$ python3 -q
>>> import numpy as np
>>> import numpy.linalg as la
>>> np.set_printoptions(precision=1, suppress=True, linewidth=200)
>>> feats = np.load("out1.npy")
>>> print(feats)
[[-41.4  59.7 -10.7  90.3  30.5 -20.9 -50.  -88.9   9.1]
 [-39.5  58.8 -12.1  89.7  30.9 -20.1 -50.3 -90.1   7.4]
 [-39.9  59.7 -10.7  91.   29.5 -18.7 -49.5 -91.9   9.9]
 [-40.7  61.2 -10.5  88.4  28.7 -19.7 -48.3 -91.1   9.3]
 [-39.5  59.3  -9.6  90.   28.6 -20.2 -48.6 -91.2   8.8]
 [-40.6  59.3 -10.3  90.4  29.1 -20.9 -50.5 -91.1   9.8]
 [-40.6  59.4  -8.7  89.6  30.3 -19.4 -51.5 -90.4   9.2]
 [-40.2  60.8 -10.3  90.7  29.6 -20.3 -51.2 -90.5  10.9]
 [-38.9  60.4 -10.3  91.1  29.  -20.5 -48.8 -90.4   9.6]
 [-40.1  59.8  -8.4  91.5  28.  -18.7 -49.1 -91.2  11.5]
 [-41.5  60.6 -13.3  90.   28.3 -19.7 -50.3 -89.8   8.3]
 [-39.9  61.8  -9.6  89.   31.7 -20.6 -51.4 -88.8   9. ]
 [-39.8  59.1  -9.2  90.6  29.8 -21.1 -49.1 -91.   10.3]
 [-40.4  58.8 -10.3  90.4  30.4 -21.8 -50.7 -88.8   8.6]]
>>> Uu, sig, Vh = la.svd(feats)
>>> np.argmax(sig[:-1] / (sig[1:] + 1e-6)) + 1
np.int64(1)
>>> sig
array([597.3,   6.5,   5. ,   3.8,   3.1,   2.9,   2.4,   1.6,   1.4])
>>> other = Uu[:, :1] @ np.diag(sig[:1]) @ Vh[:1]
>>> la.matrix_rank(feats, rtol=0.05)
np.int64(1)
>>> round(la.norm(feats - other) / la.norm(feats), 1)
np.float64(0.0)
>>> la.matrix_rank(other)
np.int64(1)
>>> hat = feats @ la.solve(feats.T @ feats, feats.T)
>>> hat @ feats[:, 6]
array([-50. , -50.3, -49.5, -48.3, -48.6, -50.5, -51.5, -51.2, -48.8, -49.1, -50.3, -51.4, -49.1, -50.7])
>>> np.round(la.eigvalsh(hat), 1) + 0
array([0., 0., 0., 0., 0., 1., 1., 1., 1., 1., 1., 1., 1., 1.])
>>> print(np.diag(hat))
[0.7 0.7 0.6 0.8 0.5 0.5 0.7 0.6 0.6 0.7 0.8 0.8 0.5 0.5]
>>> q, r_ = la.qr(feats)
>>> np.abs(np.diag(r_))
array([150.5,   4.8,   4.4,   5.9,   4.1,   2.8,   2.6,   3.3,   2. ])
>>> np.allclose(r_.T @ r_, feats.T @ feats)
True
>>> np.round(abs(r_[0, 0]), 1), round(la.norm(feats[:, 0]), 1)
(np.float64(150.5), np.float64(150.5))
>>> q.shape, r_.shape
((14, 9), (9, 9))
>>> x0 = np.array([1, -2, 3, -3, 2, 1, 0, 1, 0])
>>> la.norm(feats @ x0) <= la.norm(feats, 2) * la.norm(x0) + 1e-9
np.True_
>>> print(feats @ x0)
[-512.6 -510.9 -516.  -513.2 -511.1 -515.1 -503.5 -516.4 -516.8 -513.3 -525.5 -505.3 -509.9 -509.9]
>>> feats @ np.ones(9)
array([-22.3, -25.3, -20.6, -22.7, -22.4, -24.8, -22.1, -20.5, -18.8, -16.7, -27.4, -18.8, -20.4, -23.8])
>>> print((feats * x0).sum(axis=1))
[-512.6 -510.9 -516.  -513.2 -511.1 -515.1 -503.5 -516.4 -516.8 -513.3 -525.5 -505.3 -509.9 -509.9]
